$ ipython --no-banner

In [1]: import numpy as np

In [2]: np.set_printoptions(precision=3, suppress=True, linewidth=200, floatmode="fixed")

In [3]: W0 = np.tanh(np.array([[-1.3, -1.6],
   ...:     [1.0, -1.3],
   ...:     [-0.4, -0.1],
   ...:     [0.2, -0.9],
   ...:     [0.8, 0.1],
   ...:     [0.7, 1.4],
   ...:     [0.0, -0.2],
   ...:     [-0.6, -0.6],
   ...:     [0.4, -2.9],
   ...:     [0.1, 2.2],
   ...:     [-1.2, -1.3],
   ...:     [-1.4, 1.1],
   ...:     [0.1, -1.5],
   ...:     [-0.9, -1.4],
   ...:     [-0.9, -1.4],
   ...:     [-0.3, -0.6],
   ...:     [-0.7, 1.1],
   ...:     [0.9, -0.3]]) @ np.array([[-0.4, -0.4, 0.5, 1.4, -0.8], [2.0, 1.0, -0.1, -0.7, -1.4]]))

In [4]: W0.round(3) + 0
Out[4]: 
array([[-0.991, -0.793, -0.454, -0.604,  0.997],
       [-0.995, -0.935,  0.558,  0.980,  0.770],
       [-0.040,  0.060, -0.188, -0.454,  0.430],
       [-0.954, -0.753,  0.188,  0.721,  0.800],
       [-0.119, -0.217,  0.371,  0.782, -0.653],
       [ 0.987,  0.808,  0.207,  0.000, -0.987],
       [-0.380, -0.197,  0.020,  0.139,  0.273],
       [-0.744, -0.345, -0.235, -0.397,  0.867],
       [-1.000, -0.996,  0.454,  0.989,  0.999],
       [ 1.000,  0.974, -0.168, -0.885, -0.996],
       [-0.972, -0.675, -0.438, -0.647,  0.992],
       [ 0.992,  0.930, -0.670, -0.992, -0.397],
       [-0.995, -0.912,  0.197,  0.831,  0.965],
       [-0.985, -0.778, -0.300, -0.273,  0.991],
       [-0.985, -0.778, -0.300, -0.273,  0.991],
       [-0.793, -0.446, -0.090,  0.000,  0.793],
       [ 0.986,  0.881, -0.430, -0.941, -0.753],
       [-0.744, -0.578,  0.446,  0.900, -0.291]])

In [5]: data = np.loadtxt("dump.csv", delimiter=",")

In [6]: data
Out[6]: 
array([[0.333, 0.333, 0.333, 0.000],
       [0.000, 0.500, 0.000, 0.500],
       [0.000, 0.500, 0.500, 0.000],
       [0.000, 0.500, 0.000, 0.500]])

In [7]: # row 3 repeats row 1

In [8]: U, sig, Vh = np.linalg.svd(data)

In [9]: np.argmax(sig[:-1] / (sig[1:] + 1e-6)) + 1
Out[9]: np.int64(3)

In [10]: Y = U[:, :3] @ np.diag(sig[:3]) @ Vh[:3]

In [11]: round(float(np.linalg.norm(data - Y) / np.linalg.norm(data)), 3)
Out[11]: 0.0

In [12]: round(float(np.linalg.norm(data - Y, 2)), 3), round(float(sig[3]), 3)
Out[12]: (0.0, 0.0)

In [13]: np.linalg.matrix_rank(Y)
Out[13]: np.int64(3)

In [14]: Y.round(3) + 0
Out[14]: 
array([[0.333, 0.333, 0.333, 0.000],
       [0.000, 0.500, 0.000, 0.500],
       [0.000, 0.500, 0.500, 0.000],
       [0.000, 0.500, 0.000, 0.500]])

In [15]: sig = 3 * 0.2 ** np.arange(3)

In [16]: rng = np.random.default_rng(88)

In [17]: mat = rng.normal(size=(21, 3)) * rng.permutation(sig)

In [18]: mat
Out[18]: 
array([[-0.439, -1.621, -0.127],
       [ 0.265, -1.187,  0.111],
       [ 0.572, -1.525,  0.180],
       [-0.640, -4.516, -0.114],
       [-0.337,  1.896,  0.234],
       [-0.328,  1.657,  0.072],
       [ 0.444,  1.226,  0.111],
       [-0.064, -0.267, -0.040],
       [ 0.695, -3.659, -0.054],
       [-0.815, -2.440,  0.002],
       [ 0.521, -2.634,  0.171],
       [-0.396,  2.517,  0.227],
       [-0.133,  4.356, -0.010],
       [-0.302, -0.705,  0.028],
       [-0.331,  4.539,  0.040],
       [ 0.835, -1.754, -0.108],
       [ 0.148, -2.386, -0.068],
       [ 0.770,  1.530, -0.143],
       [ 0.938, -1.382,  0.136],
       [-0.141, -0.839, -0.138],
       [ 0.059,  0.489,  0.052]])

In [19]: # column 1 is much longer than the rest

In [20]: x = np.array([2, 3, 0])

In [21]: target = mat @ x

In [22]: beta, lr = np.zeros(3), 1 / np.linalg.norm(mat, 2) ** 2

In [23]: for i in range(200):
    ...:     beta -= lr * mat.T @ (mat @ beta - target)
    ...:     if i % 50 == 0: print(i, round(np.linalg.norm(mat @ beta - target), 3))
    ...: 
0 4.643
50 0.515
100 0.071
150 0.039

In [24]: beta
Out[24]: array([1.998, 2.999, 0.064])

In [25]: z = mat[:, 2] > np.median(mat[:, 2])

In [26]: f = mat[z].mean(axis=0) - mat[~z].mean(axis=0)

In [27]: z.astype(int)
Out[27]: array([0, 1, 1, 0, 1, 1, 1, 0, 0, 0, 1, 1, 0, 0, 1, 0, 0, 0, 1, 0, 1])

In [28]: np.argsort(-np.abs(f).round(6), kind="stable")
Out[28]: array([1, 2, 0])

In [29]: f
Out[29]: array([0.148, 1.678, 0.204])

In [30]: G = np.cov(mat, rowvar=False)

In [31]: np.argsort(-mat.std(axis=0).round(6), kind="stable")
Out[31]: array([1, 0, 2])

In [32]: np.linalg.eigvalsh(G)[::-1]
Out[32]: array([5.969, 0.259, 0.013])

In [33]: print(np.corrcoef(mat.T))
[[ 1.000 -0.173  0.043]
 [-0.173  1.000  0.290]
 [ 0.043  0.290  1.000]]

In [34]: print(np.argwhere(np.triu(np.abs(np.corrcoef(mat.T)) > 0.8, 1)))
[]

In [35]: K = np.loadtxt("data.csv", delimiter=",")

In [36]: print(K)
[[  3.991  -1.196  -2.519  -9.559  16.880]
 [ -7.333  10.368  10.931  -4.382 -10.002]
 [  7.337  -9.794 -10.490   2.826  11.499]
 [ -6.849   7.549   8.563   1.643 -14.835]
 [  0.272   4.717   3.530 -13.538  13.489]
 [  4.550  -2.240  -3.548  -8.544  16.991]
 [ -5.292  10.788  10.439 -12.041   1.283]
 [ -3.621   9.396   8.697 -13.649   6.057]
 [  1.458  -6.991  -5.977  14.110 -10.686]
 [  6.493 -11.285 -11.303   9.532   3.445]
 [  6.847  -7.543  -8.557  -1.654  14.841]
 [ -7.150   8.634   9.520  -0.307 -13.550]
 [ -6.940   7.846   8.829   1.137 -14.527]
 [  1.210   3.364   2.111 -12.908  14.702]]

In [37]: U, sig, Vh = np.linalg.svd(K, full_matrices=False)

In [38]: np.cumsum(sig ** 2) / np.sum(sig ** 2)
Out[38]: array([0.584, 1.000, 1.000, 1.000, 1.000])

In [39]: round(float(np.sqrt((sig ** 2).sum())), 3), round(float(np.linalg.norm(K)), 3)
Out[39]: (74.833, 74.833)

In [40]: np.round(sig / sig[0], 3) + 0
Out[40]: array([1.000, 0.844, 0.000, 0.000, 0.000])

In [41]: (sig > 1e-8).sum()
Out[41]: np.int64(2)

In [42]: Ac = K - K.mean(axis=0)

In [43]: vecs = np.linalg.svd(Ac)[2][:2]

In [44]: Y = Ac - Ac @ vecs.T @ vecs

In [45]: print(np.linalg.norm(Y, axis=1).round(6).argmax())
0

In [46]: np.round(Y.std(axis=0), 3) + 0
Out[46]: array([0.000, 0.000, 0.000, 0.000, 0.000])

In [47]: (Ac @ vecs.T).std(axis=0)
Out[47]: array([15.269, 11.996])

In [48]: x = np.array([6, -7, -7, -4, 6])

In [49]: h1 = np.maximum(K @ x, 0)

In [50]: np.flatnonzero(h1 > 1e-9)
Out[50]: array([ 0,  2,  4,  5,  9, 10, 13])

In [51]: K * (h1 > 1e-9)[:, None]
Out[51]: 
array([[  3.991,  -1.196,  -2.519,  -9.559,  16.880],
       [ -0.000,   0.000,   0.000,  -0.000,  -0.000],
       [  7.337,  -9.794, -10.490,   2.826,  11.499],
       [ -0.000,   0.000,   0.000,   0.000,  -0.000],
       [  0.272,   4.717,   3.530, -13.538,  13.489],
       [  4.550,  -2.240,  -3.548,  -8.544,  16.991],
       [ -0.000,   0.000,   0.000,  -0.000,   0.000],
       [ -0.000,   0.000,   0.000,  -0.000,   0.000],
       [  0.000,  -0.000,  -0.000,   0.000,  -0.000],
       [  6.493, -11.285, -11.303,   9.532,   3.445],
       [  6.847,  -7.543,  -8.557,  -1.654,  14.841],
       [ -0.000,   0.000,   0.000,  -0.000,  -0.000],
       [ -0.000,   0.000,   0.000,   0.000,  -0.000],
       [  1.210,   3.364,   2.111, -12.908,  14.702]])

In [52]: r = np.linalg.matrix_rank(data)

In [53]: r
Out[53]: np.int64(3)

In [54]: null = np.linalg.svd(data)[2][r:].T

In [55]: [int(np.linalg.matrix_rank(np.delete(data, i, axis=0))) for i in range(4)]
Out[55]: [2, 3, 2, 3]

In [56]: print([int(np.linalg.matrix_rank(data[:i])) for i in range(1, len(data) + 1)])
[1, 2, 3, 3]

In [57]: np.linalg.matrix_rank(data.T @ data), np.linalg.matrix_rank(data @ data.T)
Out[57]: (np.int64(3), np.int64(3))

In [58]: K @ np.linalg.pinv(K) @ K
Out[58]: 
array([[  3.991,  -1.196,  -2.519,  -9.559,  16.880],
       [ -7.333,  10.368,  10.931,  -4.382, -10.002],
       [  7.337,  -9.794, -10.490,   2.826,  11.499],
       [ -6.849,   7.549,   8.563,   1.643, -14.835],
       [  0.272,   4.717,   3.530, -13.538,  13.489],
       [  4.550,  -2.240,  -3.548,  -8.544,  16.991],
       [ -5.292,  10.788,  10.439, -12.041,   1.283],
       [ -3.621,   9.396,   8.697, -13.649,   6.057],
       [  1.458,  -6.991,  -5.977,  14.110, -10.686],
       [  6.493, -11.285, -11.303,   9.532,   3.445],
       [  6.847,  -7.543,  -8.557,  -1.654,  14.841],
       [ -7.150,   8.634,   9.520,  -0.307, -13.550],
       [ -6.940,   7.846,   8.829,   1.137, -14.527],
       [  1.210,   3.364,   2.111, -12.908,  14.702]])

In [59]: print(np.unique(K.round(6), axis=0).shape)
(14, 5)

In [60]: np.abs(np.diag(np.linalg.qr(K)[1])) > 1e-9
Out[60]: array([ True,  True, False, False, False])

In [61]: np.allclose(K[:-1].T @ np.linalg.lstsq(K[:-1].T, K[-1])[0], K[-1])
Out[61]: True

In [62]: feats = np.load("test19.npy")

In [63]: print(feats)
[[ 0.275 -1.587 -2.792  0.128  2.205]
 [-1.967  1.257 -2.473 -3.559 -2.793]
 [-1.241  0.365  0.730  3.680  3.425]
 [-1.116  3.172  1.168  1.415  0.535]
 [ 0.894  3.064  1.723  4.468  4.332]
 [ 6.300 11.652  0.114  3.592  7.762]
 [-4.226 -4.804 -4.368 -2.874 -1.516]
 [-3.979 -3.225 -2.668 -2.080 -1.912]
 [-4.217  4.149 -4.197 -7.094 -5.272]
 [ 0.064 -3.451 -1.999  2.253  3.743]
 [ 2.502  3.360  2.829  7.283  7.235]
 [-1.304 -1.644 -0.953  1.147  1.325]
 [-3.491  0.188 -1.076 -1.435 -1.901]
 [-2.565 -1.430 -4.025 -1.599  0.901]
 [ 1.841  2.528  1.205  5.591  6.444]
 [ 0.642  1.182 -1.090  2.211  3.892]
 [ 0.826  5.293 -1.799 -0.964  1.375]
 [-2.628  1.272  1.450  1.745  0.007]
 [ 1.005  1.942  2.867  7.132  6.443]
 [ 1.499  4.923  4.976  8.330  6.523]
 [-2.206  2.053  0.035  0.056 -0.475]
 [ 5.748  7.784  2.810  7.377  8.896]
 [-2.281  7.963 -1.452 -3.966 -2.864]
 [ 3.169  7.285  3.152  6.727  7.171]
 [-3.667  1.942 -0.773 -1.515 -1.937]]

In [64]: hat = feats @ np.linalg.solve(feats.T @ feats, feats.T)

In [65]: hat @ feats[:, 2]
Out[65]: 
array([-2.792, -2.473,  0.730,  1.168,  1.723,  0.114, -4.368, -2.668, -4.197, -1.999,  2.829, -0.953, -1.076, -4.025,  1.205, -1.090, -1.799,  1.450,  2.867,  4.976,  0.035,  2.810, -1.452,  3.152,
       -0.773])

In [66]: np.round(np.linalg.eigvalsh(hat), 3) + 0
Out[66]: array([0.000, 0.000, 0.000, 0.000, 0.000, 0.000, 0.000, 0.000, 0.000, 0.000, 0.000, 0.000, 0.000, 0.000, 0.000, 0.000, 0.000, 0.000, 0.000, 0.000, 1.000, 1.000, 1.000, 1.000, 1.000])

In [67]: f, g = feats[22], feats[20]

In [68]: print(np.round(f @ g, 3))
22.467

In [69]: round(float(f @ f), 3)
Out[69]: 94.652

In [70]: pr = (f @ g) / (f @ f) * f

In [71]: print(g - pr)
[-1.665  0.163  0.380  0.997  0.205]

In [72]: np.linalg.matrix_rank(np.outer(f, g))
Out[72]: np.int64(1)

In [73]: pr
Out[73]: array([-0.541,  1.890, -0.345, -0.941, -0.680])

In [74]: (g - pr) @ f
Out[74]: np.float64(0.0)

In [75]: np.round(np.linalg.norm(f + g) ** 2 + np.linalg.norm(f - g) ** 2, 3)
Out[75]: np.float64(207.927)

In [76]: Ac = feats - feats.mean(axis=0)

In [77]: vecs = np.linalg.svd(Ac)[2][:4]

In [78]: Y = Ac - Ac @ vecs.T @ vecs

In [79]: np.diag(vecs.T @ vecs)
Out[79]: array([0.996, 0.985, 0.701, 0.554, 0.764])

In [80]: print(np.round(Y.std(axis=0), 3) + 0)
[0.000 0.000 0.000 0.000 0.000]

In [81]: print(np.linalg.norm(Y, axis=1).round(6).argmax())
12

In [82]: (Ac @ vecs.T).std(axis=0)
Out[82]: array([6.704, 3.446, 1.840, 0.464])

In [83]: round(np.linalg.norm(Y) / np.linalg.norm(Ac), 3)
Out[83]: np.float64(0.0)

In [84]: np.round(np.cov(Ac @ vecs.T, rowvar=False), 3) + 0
Out[84]: 
array([[46.822,  0.000,  0.000,  0.000],
       [ 0.000, 12.370,  0.000,  0.000],
       [ 0.000,  0.000,  3.528,  0.000],
       [ 0.000,  0.000,  0.000,  0.224]])

In [85]: x = np.array([-1, -3, 2, -3, 3])

In [86]: target = feats @ x

In [87]: np.round(np.linalg.pinv(feats) @ feats, 3) + 0
Out[87]: 
array([[1.000, 0.000, 0.000, 0.000, 0.000],
       [0.000, 1.000, 0.000, 0.000, 0.000],
       [0.000, 0.000, 1.000, 0.000, 0.000],
       [0.000, 0.000, 0.000, 1.000, 0.000],
       [0.000, 0.000, 0.000, 0.000, 1.000]])

In [88]: np.linalg.lstsq(feats, target)[0]
Out[88]: array([-1.000, -3.000,  2.000, -3.000,  3.000])

In [89]: print(np.linalg.solve(feats.T @ feats, feats.T @ target))
[-1.000 -3.000  2.000 -3.000  3.000]

In [90]: target = target + 0.05 * rng.normal(size=25)

In [91]: target
Out[91]: 
array([  5.045,  -4.487,   0.831,  -8.618,  -7.009, -28.533,  14.012,   8.774, -11.131,  10.807,  -7.072,   4.874,  -0.627,   6.284,  -4.445,  -1.338, -13.331,  -3.512,  -3.189, -11.720,  -5.452,
       -18.993, -21.159, -17.333,  -4.912])

In [92]: beta, *_ = np.linalg.lstsq(feats, target)

In [93]: beta
Out[93]: array([-1.027, -3.006,  2.059, -3.069,  3.059])

In [94]: round(float(np.linalg.norm(target - feats @ beta)), 3)
Out[94]: 0.177
